$ python3 -q
>>> import numpy as np
>>> from numpy import linalg as LA
>>> np.set_printoptions(precision=1, suppress=True, linewidth=200, sign=" ")
>>> def rnd(a):
...     return np.round(a, 1) + 0
... 
>>> other = np.array([[-2, -1, 1, -1], [1, 1, 2, -1], [2, 0, 2, -2], [2, 1, 2, 2]])
>>> cent = np.array([[-2, 3, 1, -3], [1, -1, -1, 0], [2, -2, 2, 1], [2, 0, 2, 1]])
>>> A = np.block([[other, np.array([[1, 1, -1, 3], [1, 2, 2, 1], [-3, -1, -2, 0], [1, -2, 2, 0]])], [np.zeros((4, 4)), cent]])
>>> A
array([[-2., -1.,  1., -1.,  1.,  1., -1.,  3.],
       [ 1.,  1.,  2., -1.,  1.,  2.,  2.,  1.],
       [ 2.,  0.,  2., -2., -3., -1., -2.,  0.],
       [ 2.,  1.,  2.,  2.,  1., -2.,  2.,  0.],
       [ 0.,  0.,  0.,  0., -2.,  3.,  1., -3.],
       [ 0.,  0.,  0.,  0.,  1., -1., -1.,  0.],
       [ 0.,  0.,  0.,  0.,  2., -2.,  2.,  1.],
       [ 0.,  0.,  0.,  0.,  2.,  0.,  2.,  1.]])
>>> q, R = LA.qr(A)
>>> np.trace(q @ q.T)
np.float64(8.0)
>>> q.shape, R.shape
((8, 8), (8, 8))
>>> rnd(np.abs(np.diag(R)))
array([ 3.6,  1. ,  2.8,  2.4,  3.6,  2.2,  2.1,  1.4])
>>> rnd(q @ R)
array([[-2., -1.,  1., -1.,  1.,  1., -1.,  3.],
       [ 1.,  1.,  2., -1.,  1.,  2.,  2.,  1.],
       [ 2.,  0.,  2., -2., -3., -1., -2.,  0.],
       [ 2.,  1.,  2.,  2.,  1., -2.,  2.,  0.],
       [ 0.,  0.,  0.,  0., -2.,  3.,  1., -3.],
       [ 0.,  0.,  0.,  0.,  1., -1., -1.,  0.],
       [ 0.,  0.,  0.,  0.,  2., -2.,  2.,  1.],
       [ 0.,  0.,  0.,  0.,  2.,  0.,  2.,  1.]])
>>> rnd(q)
array([[-0.6,  0.2, -0.8,  0.2,  0. ,  0. ,  0. ,  0. ],
       [ 0.3, -0.6, -0.5, -0.6,  0. ,  0. ,  0. ,  0. ],
       [ 0.6,  0.7, -0.3, -0.3,  0. ,  0. ,  0. ,  0. ],
       [ 0.6, -0.2, -0.3,  0.8,  0. ,  0. ,  0. ,  0. ],
       [ 0. ,  0. ,  0. ,  0. , -0.6, -0.6, -0.3, -0.5],
       [ 0. ,  0. ,  0. ,  0. ,  0.3,  0.1,  0.6, -0.7],
       [ 0. ,  0. ,  0. ,  0. ,  0.6,  0.1, -0.7, -0.4],
       [ 0. ,  0. ,  0. ,  0. ,  0.6, -0.8,  0.1,  0.2]])
>>> np.allclose(R.T @ R, A.T @ A)
True
>>> other = A / np.sqrt((A ** 2).mean(axis=1, keepdims=True))
>>> rnd(A - A.mean(axis=1, keepdims=True))
array([[-2.1, -1.1,  0.9, -1.1,  0.9,  0.9, -1.1,  2.9],
       [-0.1, -0.1,  0.9, -2.1, -0.1,  0.9,  0.9, -0.1],
       [ 2.5,  0.5,  2.5, -1.5, -2.5, -0.5, -1.5,  0.5],
       [ 1. ,  0. ,  1. ,  1. ,  0. , -3. ,  1. , -1. ],
       [ 0.1,  0.1,  0.1,  0.1, -1.9,  3.1,  1.1, -2.9],
       [ 0.1,  0.1,  0.1,  0.1,  1.1, -0.9, -0.9,  0.1],
       [-0.4, -0.4, -0.4, -0.4,  1.6, -2.4,  1.6,  0.6],
       [-0.6, -0.6, -0.6, -0.6,  1.4, -0.6,  1.4,  0.4]])
>>> LA.matrix_rank(other) == LA.matrix_rank(A)
np.True_
>>> rnd(LA.matrix_power(A, 3))
array([[-16.,  -4.,  -7.,   3.,   7.,  -4., -18.,  13.],
       [ -9., -10.,  -7., -26., -17.,  13., -20.,   3.],
       [-12., -10., -28., -16., -20.,  23., -39.,  -4.],
       [  9.,  -7.,  25., -36.,  -6., -15.,  -7.,  32.],
       [  0.,   0.,   0.,   0., -27.,  38.,   4., -14.],
       [  0.,   0.,   0.,   0.,   8., -21., -19.,  11.],
       [  0.,   0.,   0.,   0.,  18., -24.,  10.,   7.],
       [  0.,   0.,   0.,   0.,   8., -12.,  10.,  -1.]])
>>> np.trace(A)
np.float64(3.0)
>>> np.allclose(A @ A.T, A.T @ A)
False
>>> LA.determinant(A)
Traceback (most recent call last):
  File "<python-input-21>", line 1, in <module>
    LA.determinant(A)
    ^^^^^^^^^^^^^^
AttributeError: module 'numpy.linalg' has no attribute 'determinant'
>>> np.allclose(A, A.T)
False
>>> other = LA.inv(A)
>>> rnd(LA.det(A) * LA.det(other))
np.float64(1.0)
>>> rnd(A @ other)
array([[ 1.,  0.,  0.,  0.,  0.,  0.,  0.,  0.],
       [ 0.,  1.,  0.,  0.,  0.,  0.,  0.,  0.],
       [ 0.,  0.,  1.,  0.,  0.,  0.,  0.,  0.],
       [ 0.,  0.,  0.,  1.,  0.,  0.,  0.,  0.],
       [ 0.,  0.,  0.,  0.,  1.,  0.,  0.,  0.],
       [ 0.,  0.,  0.,  0.,  0.,  1.,  0.,  0.],
       [ 0.,  0.,  0.,  0.,  0.,  0.,  1.,  0.],
       [ 0.,  0.,  0.,  0.,  0.,  0.,  0.,  1.]])
>>> (np.abs(other) > 1e-9).astype(int)
array([[ 1,  1,  1,  1,  1,  1,  1,  1],
       [ 1,  1,  1,  1,  1,  1,  1,  1],
       [ 1,  1,  1,  1,  1,  1,  1,  1],
       [ 1,  1,  1,  1,  1,  1,  1,  1],
       [ 0,  0,  0,  0,  1,  1,  1,  1],
       [ 0,  0,  0,  0,  0,  0,  1,  1],
       [ 0,  0,  0,  0,  1,  1,  1,  1],
       [ 0,  0,  0,  0,  1,  1,  1,  1]])
>>> rnd(other)
array([[-0.2, -0.3,  0.3,  0.1, -0.1,  0.1, -0.9,  1.5],
       [-0.3,  0.9, -0.5, -0.2, -0.4, -0.3,  0.8, -2.1],
       [ 0.3,  0.1,  0. ,  0.2,  0.3,  0.3,  0.3, -0.4],
       [ 0.1, -0.2, -0.1,  0.3, -0.1, -0.2, -0.4,  0.2],
       [ 0. ,  0. ,  0. ,  0. ,  0.1,  0.6, -0.2,  0.5],
       [ 0. ,  0. ,  0. ,  0. ,  0. ,  0. , -0.5,  0.5],
       [ 0. ,  0. ,  0. ,  0. ,  0.1, -0.4,  0.3,  0. ],
       [ 0. ,  0. ,  0. ,  0. , -0.4, -0.5, -0.3,  0.2]])
>>> rnd(LA.slogdet(A)[0])
np.float64(1.0)
>>> rnd(LA.det(A) * other)
array([[ -132.,  -176.,   198.,    44.,   -82.,    42.,  -529.,   855.],
       [ -176.,   528.,  -308.,  -132.,  -248.,  -152.,   430., -1174.],
       [  176.,    44.,    22.,   132.,   170.,   178.,   155.,  -217.],
       [   44.,  -132.,   -66.,   176.,   -42.,  -118.,  -257.,   131.],
       [    0.,     0.,     0.,     0.,    52.,   364.,  -104.,   260.],
       [    0.,     0.,     0.,     0.,     0.,     0.,  -286.,   286.],
       [    0.,     0.,     0.,     0.,    52.,  -208.,   182.,   -26.],
       [    0.,     0.,     0.,     0.,  -208.,  -312.,  -156.,   104.]])
